>>> import numpy as np
>>> np.set_printoptions(suppress=True, linewidth=140)
>>> rnd = lambda a: np.round(a, 3) + 0
>>> feats = np.load("case16.npy")
>>> feats
array([[10, -5,  2, -4,  2,  1, -1],
       [ 1, 25, -4, -1,  3,  1, -4],
       [ 0,  3, 13,  0, -1,  5,  4],
       [ 2,  4, -3, 14, -1, -4, -4],
       [ 4,  1,  0, -2, 19,  2,  0],
       [ 3, -3,  5,  1, -3,  8, -3],
       [ 3,  4,  4, -5,  1, -5,  0]])
>>> x0 = np.array([8, 6, 5, 7, 5, 6, 5])
>>> y = feats @ x0
>>> beta, lr = np.zeros(7), 1 / np.linalg.norm(feats, 2) ** 2
>>> for i in range(25):
...     beta -= lr * feats.T @ (feats @ beta - y)
...     if i % 5 == 0: print(i, round(np.linalg.norm(feats @ beta - y), 3))
... 
0 133.691
5 34.741
10 18.84
15 16.63
20 15.841
>>> rnd(np.linalg.cond(feats))
np.float64(11.376)
>>> rnd(beta)
array([ 5.694,  5.412,  6.875,  6.11 ,  5.633,  4.917, -0.342])
>>> data = np.load("data.npy")
>>> rnd(data)
array([[0.25 , 0.25 , 0.   , 0.   , 0.   , 0.25 , 0.25 , 0.   ],
       [0.   , 0.333, 0.333, 0.   , 0.   , 0.   , 0.   , 0.333],
       [0.   , 0.333, 0.333, 0.   , 0.   , 0.333, 0.   , 0.   ],
       [0.   , 0.   , 0.   , 0.333, 0.   , 0.   , 0.333, 0.333],
       [0.25 , 0.   , 0.25 , 0.   , 0.5  , 0.   , 0.   , 0.   ],
       [0.2  , 0.   , 0.   , 0.2  , 0.   , 0.4  , 0.2  , 0.   ],
       [0.   , 0.   , 0.   , 0.5  , 0.   , 0.   , 0.5  , 0.   ],
       [0.   , 0.   , 0.5  , 0.   , 0.   , 0.   , 0.   , 0.5  ]])
>>> Q, r_ = np.linalg.qr(data)
>>> print(rnd(Q @ r_))
[[0.25  0.25  0.    0.    0.    0.25  0.25  0.   ]
 [0.    0.333 0.333 0.    0.    0.    0.    0.333]
 [0.    0.333 0.333 0.    0.    0.333 0.    0.   ]
 [0.    0.    0.    0.333 0.    0.    0.333 0.333]
 [0.25  0.    0.25  0.    0.5   0.    0.    0.   ]
 [0.2   0.    0.    0.2   0.    0.4   0.2   0.   ]
 [0.    0.    0.    0.5   0.    0.    0.5   0.   ]
 [0.    0.    0.5   0.    0.    0.    0.    0.5  ]]
>>> Q.shape, r_.shape
((8, 8), (8, 8))
>>> B = data / np.linalg.norm(data, axis=1, keepdims=True)
>>> C2 = B @ B.T
>>> np.degrees(np.arccos(np.clip(C2[0, 7], -1, 1)))
np.float64(90.0)
>>> rnd(C2[0])
array([1.   , 0.289, 0.577, 0.289, 0.204, 0.756, 0.354, 0.   ])
>>> (C2 - 2 * np.eye(8)).round(6).argmax(axis=1)
array([5, 7, 1, 6, 7, 0, 3, 1])
>>> rnd(np.linalg.norm(B, axis=1))
array([1., 1., 1., 1., 1., 1., 1., 1.])
>>> np.argwhere(np.triu(np.abs(C2) > 0.95, 1))
array([], shape=(0, 2), dtype=int64)
>>> (np.abs(C2) > 0.9).astype(int)
array([[1, 0, 0, 0, 0, 0, 0, 0],
       [0, 1, 0, 0, 0, 0, 0, 0],
       [0, 0, 1, 0, 0, 0, 0, 0],
       [0, 0, 0, 1, 0, 0, 0, 0],
       [0, 0, 0, 0, 1, 0, 0, 0],
       [0, 0, 0, 0, 0, 1, 0, 0],
       [0, 0, 0, 0, 0, 0, 1, 0],
       [0, 0, 0, 0, 0, 0, 0, 1]])
